>>> import numpy as np
>>> import numpy.linalg as la
>>> np.set_printoptions(precision=2, suppress=True, linewidth=200, legacy="1.25")
>>> mat = np.loadtxt("m.csv", delimiter=",")
>>> mat
array([[-0.1,  0.2, -1. , -0.7,  0.7, -0.4,  1. ,  1.8,  1. ],
       [-0.4, -0.7,  1.1,  0.2, -0.1,  1.9, -0.6, -0.3,  0.3],
       [ 0.1,  1.7, -0.7,  0.5, -0.4, -1. ,  0.6,  0.1,  1.6]])
>>> rng = np.random.default_rng(52)
>>> out = mat + rng.integers(-2, 3, (3, 1)) @ rng.integers(-2, 3, (1, 9))
>>> out
array([[-0.1,  0.2, -1. ,  1.3, -3.3, -2.4,  1. , -0.2,  5. ],
       [-0.4, -0.7,  1.1,  1.2, -2.1,  0.9, -0.6, -1.3,  2.3],
       [ 0.1,  1.7, -0.7, -0.5,  1.6,  0. ,  0.6,  1.1, -0.4]])
>>> np.round(la.svd(out - mat, compute_uv=False), 2) + 0
array([8.12, 0.  , 0.  ])
>>> la.matrix_rank(out - mat, tol=1e-8)
1
>>> out - mat
array([[ 0.,  0.,  0.,  2., -4., -2.,  0., -2.,  4.],
       [ 0.,  0.,  0.,  1., -2., -1.,  0., -1.,  2.],
       [ 0.,  0.,  0., -1.,  2.,  1.,  0.,  1., -2.]])
>>> M = np.loadtxt("mat.csv", delimiter=",")
>>> M
array([[0., 3., 0.],
       [3., 0., 3.],
       [0., 3., 0.]])
>>> idx = rng.permutation(3)
>>> idx
array([0, 2, 1])
>>> out = M[idx][:, idx]
>>> np.trace(out)
0.0
>>> out
array([[0., 0., 3.],
       [0., 0., 3.],
       [3., 3., 0.]])
>>> np.round(np.sort(np.abs(la.eigvals(out))), 2) + 0
array([0.  , 4.24, 4.24])
>>> round(la.det(out), 2), np.round(la.det(M[idx]), 2)
(0.0, 0.0)
>>> evals, vecs = la.eigh(M)
>>> (evals > 1e-8).sum(), (evals < -1e-8).sum()
(1, 1)
>>> evals.sum(), np.trace(M)
(0.0, 0.0)
>>> np.round(vecs @ np.diag(evals) @ vecs.T, 2) + 0
array([[0., 3., 0.],
       [3., 0., 3.],
       [0., 3., 0.]])
>>> la.eigvalsh(M @ M)
array([ 0., 18., 18.])
>>> la.svd(M, compute_uv=False)
array([4.24, 4.24, 0.  ])
>>> U, sigma, VT = la.svd(M)
>>> vecs = VT[:(sigma > 1e-8).sum()]
>>> vec = M[0] + -1 * M[1] + rng.integers(2) * np.eye(3)[2]
>>> vec
array([-3.,  3., -3.])
>>> vecs.T @ vecs
array([[0.5, 0. , 0.5],
       [0. , 1. , 0. ],
       [0.5, 0. , 0.5]])
>>> A, _ = la.qr(np.array([[-1.4, -0.1, -1.4, -0.1, -0.5, 0.1],
...     [0.8, 2.3, 0.7, -0.3, -0.1, 1.1],
...     [1.1, -0.5, -0.4, -1.0, -0.6, 1.2],
...     [1.0, -1.2, -0.7, 0.2, -0.3, 0.6],
...     [-0.1, -0.6, 1.1, 0.2, 0.7, 1.3],
...     [-0.2, -2.0, 0.8, 2.0, -0.4, -3.1]]))
>>> A
array([[-0.64, -0.03, -0.5 , -0.08,  0.28,  0.51],
       [ 0.36, -0.65,  0.21, -0.41,  0.25,  0.41],
       [ 0.5 ,  0.2 , -0.29,  0.45,  0.65,  0.05],
       [ 0.45,  0.4 , -0.41, -0.33, -0.45,  0.39],
       [-0.05,  0.17,  0.53,  0.49, -0.18,  0.64],
       [-0.09,  0.59,  0.42, -0.52,  0.44,  0.01]])
>>> C2 = A.T @ A
>>> la.matrix_rank(C2)
6
>>> (A @ A.T).shape
(6, 6)
>>> np.diag(C2)
array([1., 1., 1., 1., 1., 1.])
>>> la.eigvalsh(C2)[::-1]
array([1., 1., 1., 1., 1., 1.])
